In [1]: import numpy as np

In [2]: np.set_printoptions(suppress=True, linewidth=120)

In [3]: m1 = np.array([[3, 3, -3, 1], [3, 3, 3, -3], [-3, 3, 3, 3], [1, -3, 3, 3]])

In [4]: print(round(float(np.linalg.norm(m1, 1)), 2), np.round(np.linalg.norm(m1, np.inf), 2))
12.0 12.0

In [5]: print(np.round(np.linalg.norm(m1[3], 1), 2), round(float(np.linalg.norm(m1[3], np.inf)), 2))
10.0 3.0

In [6]: print(round(np.linalg.norm(m1) ** 2 / np.linalg.norm(m1, 2) ** 2, 2))
2.55

In [7]: print(np.linalg.norm(m1, axis=1).argmax())
1

In [8]: print(np.round(np.linalg.norm(m1, 2), 2))
7.08

In [9]: def softmax(z):
   ...:     e = np.exp(z - z.max(axis=-1, keepdims=True))
   ...:     return e / e.sum(axis=-1, keepdims=True)
   ...: 

In [10]: print(np.round(softmax(10 * m1[0]), 2) + 0)
[0.5 0.5 0.  0. ]

In [11]: print(softmax(m1).sum(axis=1))
[1. 1. 1. 1.]

In [12]: scores = m1 @ m1.T / np.sqrt(4)

In [13]: print(np.round(softmax(scores + np.triu(np.full(scores.shape, -np.inf), 1)), 2) + 0)
[[1. 0. 0. 0.]
 [0. 1. 0. 0.]
 [0. 0. 1. 0.]
 [0. 0. 0. 1.]]

In [14]: feats = np.loadtxt("arr.csv", delimiter=",")

In [15]: print(feats)
[[ 0.93  1.61  0.38  2.32]
 [-0.99  1.44  0.83 -2.3 ]
 [-0.82 -0.45 -2.79 -0.57]
 [ 1.66  2.39  0.06  0.73]
 [ 0.51 -1.02  2.69 -0.69]
 [-0.48 -2.77  0.12  1.04]
 [-1.23  2.66 -0.06  0.64]
 [-1.82  1.38 -1.07 -1.62]
 [ 1.28 -1.07  1.7   1.82]
 [-2.36  1.35 -0.73  1.03]
 [-2.18 -0.34  0.76  1.89]
 [-1.45 -0.19 -0.52 -2.57]
 [ 0.46 -1.38 -1.96 -1.74]
 [ 1.62  0.3  -0.72 -2.4 ]
 [-1.81  1.64  0.33 -1.71]
 [ 1.73  1.73  1.41 -1.03]
 [-0.1  -2.62  0.24  1.43]
 [ 2.06 -1.07 -1.46  1.21]
 [ 1.02  2.33  0.31 -1.56]
 [ 1.55  0.09 -1.88  1.75]
 [ 1.17  2.21 -0.58  1.55]
 [-0.37 -2.69 -0.89  0.9 ]
 [ 1.51  2.16 -1.28 -0.63]]

In [16]: rng = np.random.default_rng(9618)

In [17]: labels = rng.permutation(4)

In [18]: M2 = feats[:, labels] * rng.choice([-1, 1], 4)

In [19]: print(M2)
[[-1.61 -2.32 -0.38  0.93]
 [-1.44  2.3  -0.83 -0.99]
 [ 0.45  0.57  2.79 -0.82]
 [-2.39 -0.73 -0.06  1.66]
 [ 1.02  0.69 -2.69  0.51]
 [ 2.77 -1.04 -0.12 -0.48]
 [-2.66 -0.64  0.06 -1.23]
 [-1.38  1.62  1.07 -1.82]
 [ 1.07 -1.82 -1.7   1.28]
 [-1.35 -1.03  0.73 -2.36]
 [ 0.34 -1.89 -0.76 -2.18]
 [ 0.19  2.57  0.52 -1.45]
 [ 1.38  1.74  1.96  0.46]
 [-0.3   2.4   0.72  1.62]
 [-1.64  1.71 -0.33 -1.81]
 [-1.73  1.03 -1.41  1.73]
 [ 2.62 -1.43 -0.24 -0.1 ]
 [ 1.07 -1.21  1.46  2.06]
 [-2.33  1.56 -0.31  1.02]
 [-0.09 -1.75  1.88  1.55]
 [-2.21 -1.55  0.58  1.17]
 [ 2.69 -0.9   0.89 -0.37]
 [-2.16  0.63  1.28  1.51]]

In [20]: left, _, Vt = np.linalg.svd(feats.T @ M2)

In [21]: print(np.round(left @ Vt, 2) + 0)
[[ 0.  0.  0.  1.]
 [-1.  0.  0.  0.]
 [ 0.  0. -1.  0.]
 [ 0. -1.  0.  0.]]
